>>> import numpy as np
>>> np.set_printoptions(suppress=True, linewidth=120)
>>> K = np.load("dump.npy")
>>> K.round(1)
array([[ -8.4, -17.1,  -6. ],
       [-10.5,  -9.8, -13.9],
       [  5.5,  19.2,  -0.6],
       [  1.5, -16.1,  11.7],
       [  5.9,  19.1,   0.3],
       [  0.3, -17.3,  10.1],
       [ 10.3,   3.8,  16.7],
       [ -2.8,  14.7, -13.3],
       [ -4.7, -19.3,   2. ],
       [  5.6,  19.2,  -0.2],
       [  2.2, -15.5,  12.5],
       [  9. ,  -2.3,  17.7],
       [ -5.6,  10.6, -16. ],
       [ -3.5,  13.8, -14. ],
       [-10.6,  -8. , -15. ],
       [ -8.2,   4.8, -17.6],
       [  7.8,  17.9,   4.3],
       [  1.6,  18.6,  -7.3],
       [ -5.7,  10.4, -16.1]])
>>> gram = K.T @ K
>>> gram.round(1)
array([[  820.1,   625.6,  1156.7],
       [  625.6,  4062.2, -1091.1],
       [ 1156.7, -1091.1,  2717.6]])
>>> round(float(np.trace(gram)), 1), round((K ** 2).sum(), 1)
(7600.0, np.float64(7600.0))
>>> np.allclose(gram, gram.T)
True
>>> np.round(np.diag(gram), 1)
array([ 820.1, 4062.2, 2717.6])
>>> print(np.abs(np.diag(np.linalg.qr(K)[1])) > 1e-9)
[ True  True False]
>>> round(float(np.trace(np.linalg.pinv(K) @ K)), 1)
2.0
>>> np.allclose(K[:-1].T @ np.linalg.lstsq(K[:-1].T, K[-1])[0], K[-1])
True
>>> print(np.unique(K.round(6), axis=0).shape)
(19, 3)
>>> cen = K - K.mean(axis=0)
>>> V = np.linalg.svd(cen)[2][:2]
>>> Y = cen - cen @ V.T @ V
>>> round(float(np.linalg.norm(Y) / np.linalg.norm(cen)), 1)
0.0
>>> print(np.round(np.cov(cen @ V.T, rowvar=False), 1) + 0)
[[248.3   0. ]
 [  0.  161.5]]
>>> np.round(Y.std(axis=0), 1) + 0
array([0., 0., 0.])
>>> print(np.linalg.norm(Y, axis=1).round(6).argmax())
0
>>> cent = K[[17, 6]].astype(float)
>>> for _ in range(4):
...     z = np.linalg.norm(K[:, None] - cent, axis=-1).argmin(axis=1)
...     cent = np.array([K[z == j].mean(axis=0) for j in range(2)])
... 
>>> z
array([1, 0, 0, 1, 0, 1, 1, 0, 1, 0, 1, 1, 0, 0, 0, 0, 0, 0, 0])
>>> np.bincount(z)
array([12,  7])
>>> np.abs(cent[1] - cent[0]).argmax()
np.int64(1)
>>> cent.round(1)
array([[ -1.7,  10.9,  -9.1],
       [  1.5, -12. ,   9.3]])
>>> Uu, s, VT = np.linalg.svd(K)
>>> V = VT[:(s > 1e-8).sum()]
>>> rng = np.random.default_rng(65)
>>> x = K[17] + 4 * K[8] + rng.integers(2) * np.eye(3)[2]
>>> x.round(1)
array([-17.2, -58.8,   0.9])
>>> np.round(np.diag(V.T @ V), 1)
array([0.3, 0.9, 0.8])
>>> round(np.linalg.norm(x - V.T @ V @ x), 1)
np.float64(0.0)
>>> Y = np.array([[1, 1, 0, 2],
...     [2, -2, 0, 2],
...     [1, 0, 2, -1],
...     [-1, -1, -1, 0],
...     [0, 1, 0, -1],
...     [-2, -1, -1, -1]])
>>> cent = np.array([[2, 1, 1, 2, 0], [0, 0, 2, 3, 2], [1, 1, 0, 2, 2], [2, 2, 2, 0, 0]])
>>> E = Y @ cent
>>> E
array([[ 6,  5,  7,  5,  2],
       [ 8,  6,  2, -2, -4],
       [ 2,  1, -1,  6,  4],
       [-3, -2, -3, -7, -4],
       [-2, -2,  0,  3,  2],
       [-7, -5, -6, -9, -4]])
>>> Uu, s, VT = np.linalg.svd(E)
>>> V = VT[:(s > 1e-8).sum()]
>>> x = E[3] + 4 * E[4] + rng.integers(2) * np.eye(5)[4]
>>> x
array([-11., -10.,  -3.,   5.,   4.])
>>> np.round(np.diag(V.T @ V), 1)
array([0.7, 0.5, 1. , 0.9, 0.9])
>>> np.round(V.T @ V, 1) + 0
array([[ 0.7,  0.4, -0.1,  0.2, -0.2],
       [ 0.4,  0.5,  0.1, -0.2,  0.2],
       [-0.1,  0.1,  1. ,  0. ,  0. ],
       [ 0.2, -0.2,  0. ,  0.9,  0.1],
       [-0.2,  0.2,  0. ,  0.1,  0.9]])
>>> np.linalg.matrix_rank(np.vstack([E, x]))
np.int64(4)
>>> print(np.round(E @ np.linalg.pinv(E) @ E, 1) + 0)
[[ 6.  5.  7.  5.  2.]
 [ 8.  6.  2. -2. -4.]
 [ 2.  1. -1.  6.  4.]
 [-3. -2. -3. -7. -4.]
 [-2. -2.  0.  3.  2.]
 [-7. -5. -6. -9. -4.]]
>>> np.allclose(E[:-1].T @ np.linalg.lstsq(E[:-1].T, E[-1])[0], E[-1])
True
>>> print(round(np.trace(np.linalg.pinv(E) @ E), 1))
4.0
>>> def softmax(z):
...     e = np.exp(z - z.max(axis=-1, keepdims=True))
...     return e / e.sum(axis=-1, keepdims=True)
... 
>>> np.round(softmax(E).sum(axis=1), 1)
array([1., 1., 1., 1., 1., 1.])
>>> np.round(softmax(E[4]), 1) + 0
array([0. , 0. , 0. , 0.7, 0.3])
>>> S = E @ E.T / np.sqrt(5)
>>> np.round(softmax(S), 1) + 0
array([[1. , 0. , 0. , 0. , 0. , 0. ],
       [0. , 1. , 0. , 0. , 0. , 0. ],
       [0. , 0. , 1. , 0. , 0. , 0. ],
       [0. , 0. , 0. , 0. , 0. , 1. ],
       [0. , 0. , 0.4, 0. , 0.6, 0. ],
       [0. , 0. , 0. , 0. , 0. , 1. ]])
>>> print(np.round(softmax(S)[4] @ E, 1))
[-0.4 -0.8 -0.4  4.2  2.8]
>>> softmax(S).round(6).argmax(axis=1)
array([0, 1, 2, 5, 4, 5])
>>> np.round(softmax(S + np.triu(np.full(S.shape, -np.inf), 1)), 1) + 0
array([[1. , 0. , 0. , 0. , 0. , 0. ],
       [0. , 1. , 0. , 0. , 0. , 0. ],
       [0. , 0. , 1. , 0. , 0. , 0. ],
       [0. , 0. , 0. , 1. , 0. , 0. ],
       [0. , 0. , 0.4, 0. , 0.6, 0. ],
       [0. , 0. , 0. , 0. , 0. , 1. ]])
